In [1]: import numpy as np

In [2]: import numpy.linalg as la

In [3]: np.set_printoptions(precision=2, suppress=True, linewidth=120)

In [4]: arr = np.load("block2.npy")

In [5]: arr
Out[5]: 
array([[ -2,  -2,  -2,  -2,  -2,  -2,  -2,  -2,  -2,  -2,  -2],
       [ -2,  -4,  -4,  -4,  -4,  -4,  -4,  -4,  -4,  -4,  -4],
       [ -2,  -4,  -6,  -6,  -6,  -6,  -6,  -6,  -6,  -6,  -6],
       [ -2,  -4,  -6,  -8,  -8,  -8,  -8,  -8,  -8,  -8,  -8],
       [ -2,  -4,  -6,  -8, -10, -10, -10, -10, -10, -10, -10],
       [ -2,  -4,  -6,  -8, -10, -12, -12, -12, -12, -12, -12],
       [ -2,  -4,  -6,  -8, -10, -12, -14, -14, -14, -14, -14],
       [ -2,  -4,  -6,  -8, -10, -12, -14, -16, -16, -16, -16],
       [ -2,  -4,  -6,  -8, -10, -12, -14, -16, -18, -18, -18],
       [ -2,  -4,  -6,  -8, -10, -12, -14, -16, -18, -20, -20],
       [ -2,  -4,  -6,  -8, -10, -12, -14, -16, -18, -20, -22]])

In [6]: # equal to its transpose

In [7]: u = np.array([-5, 5, 3, 2, 1, 4, 5, -5, 4, -4, 2])

In [8]: other = arr + np.outer(u, np.eye(11)[6])

In [9]: other
Out[9]: 
array([[ -2.,  -2.,  -2.,  -2.,  -2.,  -2.,  -7.,  -2.,  -2.,  -2.,  -2.],
       [ -2.,  -4.,  -4.,  -4.,  -4.,  -4.,   1.,  -4.,  -4.,  -4.,  -4.],
       [ -2.,  -4.,  -6.,  -6.,  -6.,  -6.,  -3.,  -6.,  -6.,  -6.,  -6.],
       [ -2.,  -4.,  -6.,  -8.,  -8.,  -8.,  -6.,  -8.,  -8.,  -8.,  -8.],
       [ -2.,  -4.,  -6.,  -8., -10., -10.,  -9., -10., -10., -10., -10.],
       [ -2.,  -4.,  -6.,  -8., -10., -12.,  -8., -12., -12., -12., -12.],
       [ -2.,  -4.,  -6.,  -8., -10., -12.,  -9., -14., -14., -14., -14.],
       [ -2.,  -4.,  -6.,  -8., -10., -12., -19., -16., -16., -16., -16.],
       [ -2.,  -4.,  -6.,  -8., -10., -12., -10., -16., -18., -18., -18.],
       [ -2.,  -4.,  -6.,  -8., -10., -12., -18., -16., -18., -20., -20.],
       [ -2.,  -4.,  -6.,  -8., -10., -12., -12., -16., -18., -20., -22.]])

In [10]: print(np.round(la.det(other) / la.det(arr), 2), round(1 + la.solve(arr, u)[6], 2))
-4.5 -4.5

In [11]: round(la.eigvalsh(arr).min(), 2)
Out[11]: np.float64(-107.36)

In [12]: other = arr / la.norm(arr, axis=1, keepdims=True)

In [13]: C2 = other @ other.T

In [14]: la.norm(other, axis=1)
Out[14]: array([1., 1., 1., 1., 1., 1., 1., 1., 1., 1., 1.])

In [15]: (np.abs(C2) > 0.9).astype(int)
Out[15]: 
array([[1, 1, 1, 1, 1, 1, 1, 1, 0, 0, 0],
       [1, 1, 1, 1, 1, 1, 1, 1, 1, 1, 1],
       [1, 1, 1, 1, 1, 1, 1, 1, 1, 1, 1],
       [1, 1, 1, 1, 1, 1, 1, 1, 1, 1, 1],
       [1, 1, 1, 1, 1, 1, 1, 1, 1, 1, 1],
       [1, 1, 1, 1, 1, 1, 1, 1, 1, 1, 1],
       [1, 1, 1, 1, 1, 1, 1, 1, 1, 1, 1],
       [1, 1, 1, 1, 1, 1, 1, 1, 1, 1, 1],
       [0, 1, 1, 1, 1, 1, 1, 1, 1, 1, 1],
       [0, 1, 1, 1, 1, 1, 1, 1, 1, 1, 1],
       [0, 1, 1, 1, 1, 1, 1, 1, 1, 1, 1]])

In [16]: other = np.array([[7, 9, -1, 7], [0, -2, 7, -9], [4, -9, 4, 3], [6, 3, 3, -5]])

In [17]: F = np.triu(other, 1)

In [18]: print(F)
[[ 0  9 -1  7]
 [ 0  0  7 -9]
 [ 0  0  0  3]
 [ 0  0  0  0]]

In [19]: vec = np.array([-2, 0, -2, 2])

In [20]: h1 = np.maximum(F @ vec, 0)

In [21]: np.tanh(F @ vec)
Out[21]: array([ 1., -1.,  1.,  0.])

In [22]: np.flatnonzero(h1 > 1e-9)
Out[22]: array([0, 2])

In [23]: np.maximum(F @ (3 * vec), 0)
Out[23]: array([48,  0, 18,  0])

In [24]: M = np.load("sample0.npy")

In [25]: M
Out[25]: 
array([[ 2,  0,  0,  0,  0,  0],
       [ 0,  0,  0,  0,  0,  0],
       [ 0,  0, -2,  0,  0,  0],
       [ 0,  0,  0,  1,  0,  0],
       [ 0,  0,  0,  0, -1,  0],
       [ 0,  0,  0,  0,  0, -2]])

In [26]: rank = la.matrix_rank(M)

In [27]: print(rank)
5

In [28]: null = la.svd(M)[2][rank:].T

In [29]: null @ null.T
Out[29]: 
array([[0., 0., 0., 0., 0., 0.],
       [0., 1., 0., 0., 0., 0.],
       [0., 0., 0., 0., 0., 0.],
       [0., 0., 0., 0., 0., 0.],
       [0., 0., 0., 0., 0., 0.],
       [0., 0., 0., 0., 0., 0.]])

In [30]: null.shape
Out[30]: (6, 1)

In [31]: M @ null
Out[31]: 
array([[0.],
       [0.],
       [0.],
       [0.],
       [0.],
       [0.]])

In [32]: np.allclose(M @ null, 0)
Out[32]: True

In [33]: W0 = np.loadtxt("layer17.csv", delimiter=",")

In [34]: print(W0)
[[ 1.79 -3.61  0.18]
 [ 8.63 -3.58  7.05]
 [ 8.08 -4.25  5.83]
 [ 3.24 -3.44  1.8 ]
 [ 6.97 -4.27  4.7 ]
 [ 0.58 -3.06 -0.47]
 [ 5.52 -5.1   2.42]
 [ 4.07 -5.31  0.76]
 [ 3.67 -4.27  1.4 ]
 [ 5.57 -2.39  5.18]
 [ 8.57 -4.44  6.13]
 [ 7.81 -5.86  3.94]
 [ 7.37 -4.37  5.  ]
 [ 7.43 -5.04  4.39]
 [ 4.62 -2.78  3.85]
 [ 5.63 -3.39  4.24]
 [ 7.01 -1.45  7.56]
 [ 7.95 -3.6   6.35]
 [ 5.33 -3.77  3.56]
 [ 5.55 -4.61  2.95]
 [ 4.43 -4.19  2.24]
 [ 4.77 -5.42  1.35]
 [ 5.32 -3.57  3.75]
 [ 1.63 -4.36 -0.73]
 [ 6.22 -5.69  2.53]
 [ 5.27 -3.77  3.5 ]
 [ 3.73 -5.49  0.24]
 [ 3.31 -3.21  2.09]
 [ 5.23 -3.76  3.47]
 [ 5.91 -3.39  4.52]
 [ 6.95 -3.    5.95]
 [ 3.09 -2.12  2.97]
 [ 6.05 -4.22  3.83]
 [ 6.22 -4.42  3.8 ]
 [ 6.58 -2.83  5.75]
 [ 4.11 -3.56  2.54]
 [ 6.49 -4.97  3.52]
 [ 5.37 -5.42  1.95]
 [ 7.37 -5.58  3.78]]

In [35]: dist = la.norm(W0[:, None] - W0[None], axis=-1)

In [36]: (dist + 1e9 * np.eye(39)).round(6).argmin(axis=1)
Out[36]: 
array([23, 17, 10, 27, 12,  0, 37, 26,  3, 34,  2, 38,  4, 38, 22, 29, 30,  2, 25,  6, 35, 37, 18,  0,  6, 28,  7,  3,
       25, 15, 34, 27, 33, 32, 30, 20, 33,  6, 11])

In [37]: print(np.unravel_index(dist.round(6).argmax(), dist.shape))
(np.int64(1), np.int64(5))

In [38]: dist.mean(axis=1).argmax()
Out[38]: np.int64(5)

In [39]: la.matrix_rank(dist ** 2)
Out[39]: np.int64(5)

In [40]: np.flatnonzero(dist[22] < dist.mean() / 2)
Out[40]: array([14, 15, 18, 19, 22, 25, 28, 29, 32, 33, 35])

In [41]: dist[:5, :5]
Out[41]: 
array([[0.  , 9.69, 8.48, 2.18, 6.91],
       [9.69, 0.  , 1.5 , 7.53, 2.96],
       [8.48, 1.5 , 0.  , 6.35, 1.58],
       [2.18, 7.53, 6.35, 0.  , 4.8 ],
       [6.91, 2.96, 1.58, 4.8 , 0.  ]])

In [42]: round(W0[12] @ W0[18], 2)
Out[42]: np.float64(73.56)

In [43]: other = np.array([[1, -1], [2, 2]])

In [44]: cent = np.array([[1, 1], [2, 0]])

In [45]: data = np.kron(other, cent)

In [46]: data
Out[46]: 
array([[ 1,  1, -1, -1],
       [ 2,  0, -2,  0],
       [ 2,  2,  2,  2],
       [ 4,  0,  4,  0]])

In [47]: np.abs(data).max()
Out[47]: np.int64(4)

In [48]: print(np.round(la.norm(data), 2))
7.75

In [49]: print(data - data[0])
[[ 0  0  0  0]
 [ 1 -1 -1  1]
 [ 1  1  3  3]
 [ 3 -1  5  1]]

In [50]: data.sum(axis=0)
Out[50]: array([9, 3, 3, 1])

In [51]: print(data.sum(axis=1))
[0 0 8 8]

In [52]: data.shape
Out[52]: (4, 4)

In [53]: hat = np.triu(np.array([[-3, -3, 3, -3], [-2, 1, -3, 3], [2, -1, -3, -2], [1, 0, 1, -1]]), 1) + np.eye(4)

In [54]: other = hat @ data @ la.inv(hat)

In [55]: print(other)
[[-11. -26. -46. -42.]
 [  8.  18.  34.  32.]
 [ -6. -16. -36. -40.]
 [  4.  12.  28.  32.]]

In [56]: la.matrix_rank(other)
Out[56]: np.int64(4)

In [57]: hat @ data - data @ hat
Out[57]: 
array([[-12.,   9.,   0.,   4.],
       [  6.,   0.,   0.,  -4.],
       [ -8.,   6.,  -8.,   4.],
       [  0.,  12., -12.,  20.]])

In [58]: X = np.load("test5.npy")

In [59]: X
Out[59]: 
array([[-2.25, -4.43,  0.67,  2.09, -5.92, -3.1 , -4.5 ,  1.21,  5.52],
       [-1.66, -3.33,  0.78,  5.4 , -7.83, -3.6 , -3.73,  0.28,  6.02],
       [-2.68, -3.55,  1.92,  2.58, -4.7 , -3.54, -2.81,  0.59,  8.97],
       [ 0.75, -3.52, -3.55,  1.26,  3.08,  0.34,  3.97, -2.26, -6.89],
       [-3.26, -2.79,  2.81,  3.38, -8.46, -4.04, -1.99,  1.76,  4.47],
       [ 3.25, -2.27, -2.95,  1.92, -0.01,  3.46, -6.92,  1.64, -0.43],
       [-3.26, -2.7 ,  4.23,  1.47, -7.19, -3.44, -2.6 ,  1.71,  7.92],
       [-1.61, -3.65,  2.07,  2.94, -7.27, -2.08, -0.74,  1.81,  5.53],
       [ 1.42, -3.04, -5.4 ,  1.33,  0.94,  0.57,  4.01, -1.21, -8.35],
       [ 2.97, -4.31, -3.77,  2.24,  0.95, -1.74,  3.25, -0.14, -6.71],
       [ 2.87, -2.83, -3.08,  2.03,  0.7 ,  2.81, -5.31,  0.62, -0.03],
       [-3.85, -3.13,  3.17,  2.8 , -6.67, -3.64, -3.1 ,  1.79,  5.25],
       [-1.61, -2.  ,  0.79,  2.35, -6.41, -5.54,  0.83, -1.09,  6.02],
       [ 0.57, -4.67, -3.46, -0.36,  2.09,  0.46,  3.08, -1.29, -7.41],
       [ 4.36, -3.2 , -5.94,  1.09,  3.  , -2.  ,  3.2 , -0.83, -5.93],
       [ 1.3 , -2.57, -3.1 ,  0.55,  0.62,  1.56,  2.52, -1.17, -8.21],
       [ 1.89, -3.91, -5.27,  0.26, -0.24, -0.25,  1.03, -1.47, -6.59],
       [-3.54, -2.9 ,  0.95,  3.11, -6.58, -2.13, -3.32, -0.98,  4.96],
       [-3.36, -2.45,  2.76,  2.71, -7.01, -2.18, -2.75,  2.42,  5.04],
       [ 1.49, -4.5 , -4.66,  1.02,  0.45, -1.15,  3.81,  0.  , -5.74],
       [ 2.36, -5.2 , -3.26,  2.52, -0.91,  4.07, -6.  , -0.23,  1.96],
       [ 3.26, -3.91, -4.54,  3.24, -0.07,  3.34, -4.55, -0.22,  0.54],
       [-2.31, -2.02,  2.64,  4.34, -6.43, -1.55, -2.67,  0.59,  5.59],
       [ 3.78, -3.4 , -3.61,  3.95,  2.52,  3.37, -6.81,  0.37, -0.87],
       [ 1.43, -4.61, -4.53, -0.43,  2.23, -0.99,  2.14, -3.8 , -6.34],
       [ 2.61, -2.21, -2.35,  4.46, -0.15,  3.66, -5.9 , -0.63, -2.39],
       [-3.58, -4.  ,  1.87,  3.84, -5.65, -4.66, -1.3 ,  0.21,  5.51],
       [-4.26, -3.39,  3.78,  1.77, -6.93, -5.14, -0.94, -1.04,  5.01],
       [-2.25, -2.35,  3.59,  2.9 , -7.33, -3.19, -2.28,  1.38,  5.6 ],
       [-1.47, -2.15,  0.57,  2.57, -6.9 , -4.66, -2.55,  0.55,  5.39],
       [ 3.96, -4.28, -4.11,  1.24,  2.11, -0.93,  2.89, -1.82, -7.06],
       [ 3.39, -3.9 , -2.37,  3.02, -0.53,  1.37, -4.56,  0.92, -0.28]])

In [60]: Ac = X - X.mean(axis=0)

In [61]: left, sig, vt = la.svd(Ac, full_matrices=False)

In [62]: print(np.searchsorted(np.cumsum(sig ** 2) / (sig ** 2).sum(), 0.9) + 1)
2

In [63]: vt[0] * np.sign(vt[0, np.abs(vt[0]).argmax()])
Out[63]: array([-0.29,  0.04,  0.37,  0.1 , -0.47, -0.22, -0.21,  0.11,  0.67])

In [64]: np.abs(left[:, 0]).argmax()
Out[64]: np.int64(8)
